$ python -q
>>> import numpy as np
>>> np.set_printoptions(suppress=True, linewidth=140)
>>> J = np.load("x.npy")
>>> J
array([[ 3,  1,  1],
       [ 3,  0,  2],
       [ 0,  1,  0],
       [-3,  1, -3]])
>>> O, vecs = np.linalg.qr(J[:, :1])[0], np.linalg.qr(J[:, 1:])[0]
>>> sv = np.linalg.svd(O.T @ vecs, compute_uv=False)
>>> print(np.round(np.degrees(np.arccos(sv.clip(0, 1))), 2))
[13.26]
>>> sv.round(2)
array([0.97])
>>> round(np.linalg.norm(O @ O.T - vecs @ vecs.T, 2), 2)
np.float64(1.0)
>>> vec = np.array([6, 7, 4])
>>> y = J @ vec
>>> np.round(np.linalg.lstsq(J, y)[0], 2)
array([6., 7., 4.])
>>> rng = np.random.default_rng(4010)
>>> y = y + 0.3 * rng.normal(size=4)
>>> y.round(2)
array([ 29.1 ,  25.98,   7.48, -23.61])
>>> coef, *_ = np.linalg.lstsq(J, y)
>>> print(round(np.linalg.norm(y - J @ coef), 2))
0.31
>>> coef.round()
array([6., 7., 5.])
>>> np.round(J.T @ (y - J @ coef), 2) + 0
array([0., 0., 0.])
>>> coef.round(2)
array([5.59, 7.48, 4.74])
>>> F = np.loadtxt("arr.csv", delimiter=",")
>>> F
array([[0., 1., 1., 1.],
       [1., 0., 1., 1.],
       [1., 1., 0., 1.],
       [1., 1., 1., 0.]])
>>> O, R = np.linalg.qr(F)
>>> round(float(abs(R[0, 0])), 2), np.round(np.linalg.norm(F[:, 0]), 2)
(1.73, np.float64(1.73))
>>> O.round(2)
array([[ 0.  ,  0.77,  0.51, -0.38],
       [-0.58, -0.52,  0.51, -0.38],
       [-0.58,  0.26, -0.68, -0.38],
       [-0.58,  0.26,  0.17,  0.76]])
>>> print(O.shape, R.shape)
(4, 4) (4, 4)
>>> print(np.allclose(R.T @ R, F.T @ F))
True
>>> round(float(np.trace(O @ O.T)), 2)
4.0
>>> np.round(np.abs(np.diag(R)), 2)
array([1.73, 1.29, 1.18, 1.13])
>>> print(np.sort(np.abs(np.fft.fft(F[0]))), np.round(np.sort(np.linalg.svd(F, compute_uv=False)), 2))
[1. 1. 1. 3.] [1. 1. 1. 3.]
>>> np.fft.fft(F[0])
array([ 3.+0.j, -1.+0.j, -1.+0.j, -1.+0.j])
>>> Y = np.linalg.inv(F)
>>> np.round(np.linalg.det(F) * Y, 2)
array([[ 2., -1., -1., -1.],
       [-1.,  2., -1., -1.],
       [-1., -1.,  2., -1.],
       [-1., -1., -1.,  2.]])
>>> np.round(F @ Y, 2) + 0
array([[1., 0., 0., 0.],
       [0., 1., 0., 0.],
       [0., 0., 1., 0.],
       [0., 0., 0., 1.]])
>>> print(round(np.linalg.slogdet(F)[0], 2))
-1.0
>>> round(float(np.linalg.det(F) * np.linalg.det(Y)), 2)
1.0
>>> O = F.astype(float).copy()
>>> for j in range(4):
...     O[:, j] -= O[:, :j] @ (O[:, :j].T @ O[:, j])
...     O[:, j] /= np.linalg.norm(O[:, j])
... 
>>> O.round(2)
array([[ 0.  ,  0.77,  0.51,  0.38],
       [ 0.58, -0.52,  0.51,  0.38],
       [ 0.58,  0.26, -0.68,  0.38],
       [ 0.58,  0.26,  0.17, -0.76]])
>>> F @ F
array([[3., 2., 2., 2.],
       [2., 3., 2., 2.],
       [2., 2., 3., 2.],
       [2., 2., 2., 3.]])
>>> Lm = np.diag(F.sum(axis=1)) - F
>>> np.round(np.linalg.eigvalsh(Lm), 2) + 0
array([0., 4., 4., 4.])
>>> mat = np.load("data.npy")
>>> mat
array([[ 1.1,  0.5, -0.3],
       [ 0.9, -0.1, -0.2]])
>>> vec = np.array([5, 0, -2])
>>> a = np.maximum(mat @ vec, 0)
>>> np.round(np.tanh(mat @ vec), 2)
array([1., 1.])
>>> print(mat * (a > 1e-9)[:, None])
[[ 1.1  0.5 -0.3]
 [ 0.9 -0.1 -0.2]]
>>> np.round(mat.T @ a, 2)
array([11.12,  2.56, -2.81])
>>> Y = mat / np.sqrt((mat ** 2).mean(axis=1, keepdims=True))
>>> np.linalg.matrix_rank(Y) == np.linalg.matrix_rank(mat)
np.True_
>>> np.linalg.matrix_rank(mat - mat.mean(axis=1, keepdims=True))
np.int64(2)
>>> print(np.round(np.linalg.norm(Y, axis=1), 2))
[1.73 1.73]
>>> r0, v = mat[1], mat[0]
>>> r0 @ v
np.float64(1.0)
>>> pr = (r0 @ v) / (r0 @ r0) * r0
>>> round((v - pr) @ r0, 2)
np.float64(0.0)
>>> np.round(np.outer(r0, v), 2)
array([[ 0.99,  0.45, -0.27],
       [-0.11, -0.05,  0.03],
       [-0.22, -0.1 ,  0.06]])
>>> np.linalg.matrix_rank(np.outer(r0, v))
np.int64(1)
>>> print(pr.round(2))
[ 1.05 -0.12 -0.23]
>>> r0 = np.array([1, 1, 0])
>>> A = -3 * np.eye(3) + np.outer(r0, r0)
>>> print(A)
[[-2.  1.  0.]
 [ 1. -2.  0.]
 [ 0.  0. -3.]]
>>> r0 = np.array([4, 3, -7])
>>> Y = A + np.outer(r0, np.eye(3)[0])
>>> np.round(np.linalg.det(Y) / np.linalg.det(A), 2), round(float(1 + np.linalg.solve(A, r0)[0]), 2)
(np.float64(-2.67), -2.67)
>>> Y
array([[ 2.,  1.,  0.],
       [ 4., -2.,  0.],
       [-7.,  0., -3.]])
>>> r0 = np.array([3, 2])
>>> np.convolve(A[2], r0)
array([ 0.,  0., -9., -6.])
>>> np.round(np.linalg.norm(A), 2)
np.float64(4.36)
>>> A.sum(axis=1)
array([-1., -1., -3.])
>>> print(np.round(np.linalg.svd(A, compute_uv=False), 2))
[3. 3. 1.]
>>> np.zeros(3, 3)
Traceback (most recent call last):
  File "<python-input-72>", line 1, in <module>
    np.zeros(3, 3)
    ~~~~~~~~^^^^^^
TypeError: Cannot interpret '3' as a data type
>>> A[:, 3]
Traceback (most recent call last):
  File "<python-input-73>", line 1, in <module>
    A[:, 3]
    ~^^^^^^
IndexError: index 3 is out of bounds for axis 1 with size 3
>>> A.sum(axis=0)
array([-1., -1., -3.])
>>> A.shape
(3, 3)
>>> np.unravel_index(np.abs(A).argmax(), A.shape)
(np.int64(2), np.int64(2))
>>> np.linalg.matrix_rank(A)
np.int64(3)
>>> np.abs(A).max()
np.float64(3.0)
>>> vec = np.array([8, 9, -5])
>>> y = A @ vec
>>> coef, lr = np.zeros(3), 1 / np.linalg.norm(A, 2) ** 2
>>> for i in range(5):
...     coef -= lr * A.T @ (A @ coef - y)
...     if i % 1 == 0: print(i, round(np.linalg.norm(A @ coef - y), 2))
... 
0 10.69
1 9.5
2 8.44
3 7.5
4 6.67
>>> coef.round(2)
array([ 3.28,  4.28, -5.  ])
>>> [round(float(np.linalg.det(A[:i, :i])), 2) + 0 for i in range(1, 4)]
[-2.0, 3.0, -9.0]
